% python3 -q
>>> import numpy as np
>>> np.set_printoptions(suppress=True, linewidth=100)
>>> mat = np.load("run14.npy")
>>> mat
array([[0., 1., 1., 1., 1., 1., 1., 1., 1.],
       [1., 0., 1., 1., 1., 1., 1., 1., 1.],
       [1., 1., 0., 1., 1., 1., 1., 1., 1.],
       [1., 1., 1., 0., 1., 1., 1., 1., 1.],
       [1., 1., 1., 1., 0., 1., 1., 1., 1.],
       [1., 1., 1., 1., 1., 0., 1., 1., 1.],
       [1., 1., 1., 1., 1., 1., 0., 1., 1.],
       [1., 1., 1., 1., 1., 1., 1., 0., 1.],
       [1., 1., 1., 1., 1., 1., 1., 1., 0.]])
>>> x0 = np.array([1, 1, 1, 0, 2, 0, 2, 1, 1])
>>> h1 = np.maximum(mat @ x0, 0)
>>> np.flatnonzero(h1 > 1e-9)
array([0, 1, 2, 3, 4, 5, 6, 7, 8])
>>> np.round(np.tanh(mat @ x0), 1)
array([1., 1., 1., 1., 1., 1., 1., 1., 1.])
>>> print(mat.T @ h1)
[64. 64. 64. 63. 65. 63. 65. 64. 64.]
>>> ev, V = np.linalg.eigh(mat)
>>> np.unique(ev.round(6) + 0, return_counts=True)[1]
array([8, 1])
>>> round(ev.sum(), 1), np.trace(mat)
(np.float64(0.0), np.float64(0.0))
>>> np.round(np.linalg.eigvalsh(mat @ mat), 1)
array([ 1.,  1.,  1.,  1.,  1.,  1.,  1.,  1., 64.])
>>> ev.round(1)
array([-1., -1., -1., -1., -1., -1., -1., -1.,  8.])
>>> np.round(np.abs(V[:, -1]), 1)
array([0.3, 0.3, 0.3, 0.3, 0.3, 0.3, 0.3, 0.3, 0.3])
>>> m1 = np.load("out17.npy")
>>> m1
array([[ 3,  2,  4,  1,  1,  0,  3],
       [ 3,  3,  6,  6,  2,  2,  5],
       [ 6,  4,  8,  9,  2,  7,  6],
       [10,  4, 13, 11,  4,  9,  7],
       [14,  7, 15, 13,  4, 14, 12],
       [14,  8, 17, 16,  6, 18, 14],
       [15, 12, 21, 18,  6, 20, 15],
       [15, 14, 26, 23,  6, 21, 19],
       [20, 14, 30, 25,  7, 24, 22],
       [20, 17, 31, 27, 10, 26, 22],
       [20, 18, 34, 28, 15, 30, 27],
       [20, 23, 35, 29, 15, 31, 31],
       [24, 27, 39, 32, 18, 36, 36],
       [24, 28, 39, 37, 22, 37, 39],
       [25, 32, 42, 42, 23, 42, 43],
       [29, 37, 43, 45, 27, 42, 43],
       [29, 41, 45, 46, 27, 47, 44],
       [30, 44, 49, 49, 29, 48, 46],
       [34, 49, 50, 51, 32, 52, 50]])
>>> Xs = m1 - m1.mean(axis=0)
>>> left, sv, Vt = np.linalg.svd(Xs, full_matrices=False)
>>> np.linalg.matrix_rank(Xs)
np.int64(7)
>>> print(np.abs(left[:, 0]).argmax())
18
>>> np.round(Xs.mean(axis=0), 1) + 0
array([0., 0., 0., 0., 0., 0., 0.])
>>> print(np.abs(Vt[0]).argmax())
5
>>> np.round(Vt[0] * np.sign(Vt[0, np.abs(Vt[0]).argmax()]), 1)
array([0.2, 0.4, 0.4, 0.4, 0.3, 0.4, 0.4])
>>> print((np.sign(left[:, 0]) == np.sign(left[0, 0])).astype(int))
[1 1 1 1 1 1 1 1 1 1 0 0 0 0 0 0 0 0 0]
>>> np.round(np.abs(Vt[-1]), 1)
array([0.5, 0.1, 0.2, 0.1, 0.4, 0.5, 0.5])
>>> print(sv.round(1))
[155.5  16.6   8.6   6.2   5.8   4.5   3.8]
>>> np.searchsorted(np.cumsum(sv ** 2) / (sv ** 2).sum(), 0.9) + 1
np.int64(1)
>>> round((sv ** 2).sum() ** 2 / (sv ** 4).sum(), 1)
np.float64(1.0)
